% python3 -q
>>> import numpy as np
>>> import numpy.linalg as la
>>> np.set_printoptions(precision=2, suppress=True, linewidth=120, legacy="1.25")
>>> r0 = np.array([3, -2, 0])
>>> rng = np.random.default_rng(656)
>>> K = np.outer(rng.normal(size=26), r0) + 0.05 * rng.normal(size=(26, 3))
>>> print(K.round(2) + 0)
[[ 0.19 -0.12  0.08]
 [-2.9   1.91  0.03]
 [-0.58  0.43 -0.08]
 [-2.58  1.7   0.  ]
 [-1.18  0.72  0.03]
 [-2.89  1.99 -0.02]
 [-2.31  1.56 -0.04]
 [ 0.59 -0.36 -0.05]
 [ 0.4  -0.27 -0.05]
 [ 0.38 -0.17  0.06]
 [ 1.45 -1.07  0.04]
 [ 1.56 -1.1  -0.05]
 [ 2.75 -1.83  0.03]
 [-2.39  1.6   0.09]
 [ 1.75 -1.07 -0.02]
 [-3.01  1.93  0.04]
 [-5.57  3.72  0.01]
 [ 0.27 -0.17 -0.08]
 [ 2.12 -1.38 -0.04]
 [ 4.55 -3.03 -0.05]
 [ 1.47 -0.97  0.01]
 [ 0.8  -0.54 -0.03]
 [ 0.16 -0.05 -0.04]
 [-7.32  4.81 -0.05]
 [ 2.77 -1.92 -0.02]
 [-0.09 -0.03 -0.02]]
>>> lab = K[:, 2] > np.median(K[:, 2])
>>> r0 = K[lab].mean(axis=0) - K[~lab].mean(axis=0)
>>> print(np.round((((K - K.mean(axis=0)) @ r0 > 0) == lab).mean(), 2))
0.58
>>> print(np.argsort(-np.abs(r0).round(6), kind="stable"))
[0 1 2]
>>> print(lab.astype(int))
[1 1 0 1 1 0 0 0 0 1 1 0 1 1 1 1 1 0 0 0 1 0 0 0 1 0]
>>> print(((K - K.mean(axis=0)) @ r0 > 0).astype(int))
[0 1 1 1 1 1 1 0 0 0 0 0 0 1 0 1 1 0 0 0 0 0 0 1 0 0]
>>> M = np.load("block13.npy")
>>> print(M)
[[ 0  2  1  0  3]
 [ 0  0  0  0  0]
 [ 2  1 -2  1  0]
 [ 3  1 -1 -1 -2]
 [ 5  0  2 -4 -1]
 [ 2 -2  0  0  0]
 [ 0  0  0  0  0]
 [ 0  0  0  0  0]
 [ 0  0  0  0  0]
 [ 0  0  0  0  0]
 [ 2 -1  3 -3  1]
 [ 3  1 -1 -1 -2]
 [ 3  3  0 -1  1]
 [ 2 -2  0  0  0]
 [ 0  0  0  0  0]
 [ 5 -3  4 -5 -1]
 [ 3  1 -1 -1 -2]
 [ 0  0  0  0  0]
 [ 2  0  1  0  3]
 [ 0  2  1  0  3]
 [ 0  0  0  0  0]
 [ 2 -4  5 -4  1]
 [ 4  0  1 -2  1]
 [ 0  2  1  0  3]
 [ 3  3  0 -1  1]
 [ 3  0  2 -2  1]
 [ 0  0  0  0  0]
 [ 0  0  0  0  0]
 [ 2  3 -1  1  3]
 [ 5  2  3 -4  2]
 [ 3 -2  1 -2 -2]
 [ 2  1 -2  1  0]]
>>> # rows 1 and 6 are equal
>>> Xs = M - M.mean(axis=0)
>>> U, s, Vt = la.svd(Xs, full_matrices=False)
>>> print(np.abs(Vt[-1]))
[0.19 0.16 0.64 0.66 0.3 ]
>>> print(Xs.mean(axis=0))
[0. 0. 0. 0. 0.]
>>> print(np.abs(U[:, 0]).argmax())
15
>>> print(np.abs(Vt[0]).argmax())
3
>>> print(np.searchsorted(np.cumsum(s ** 2) / (s ** 2).sum(), 0.9) + 1)
3
>>> print((np.sign(U[:, 0]) == np.sign(U[0, 0])).astype(int))
[1 1 1 1 0 0 1 1 1 1 0 1 1 0 1 0 1 1 1 1 1 0 0 1 1 0 1 1 1 0 0 1]
>>> print(np.round((s ** 2).sum() ** 2 / (s ** 4).sum(), 2))
2.74
>>> print(Vt[0] * np.sign(Vt[0, np.abs(Vt[0]).argmax()]))
[-0.47  0.39 -0.5   0.6   0.14]
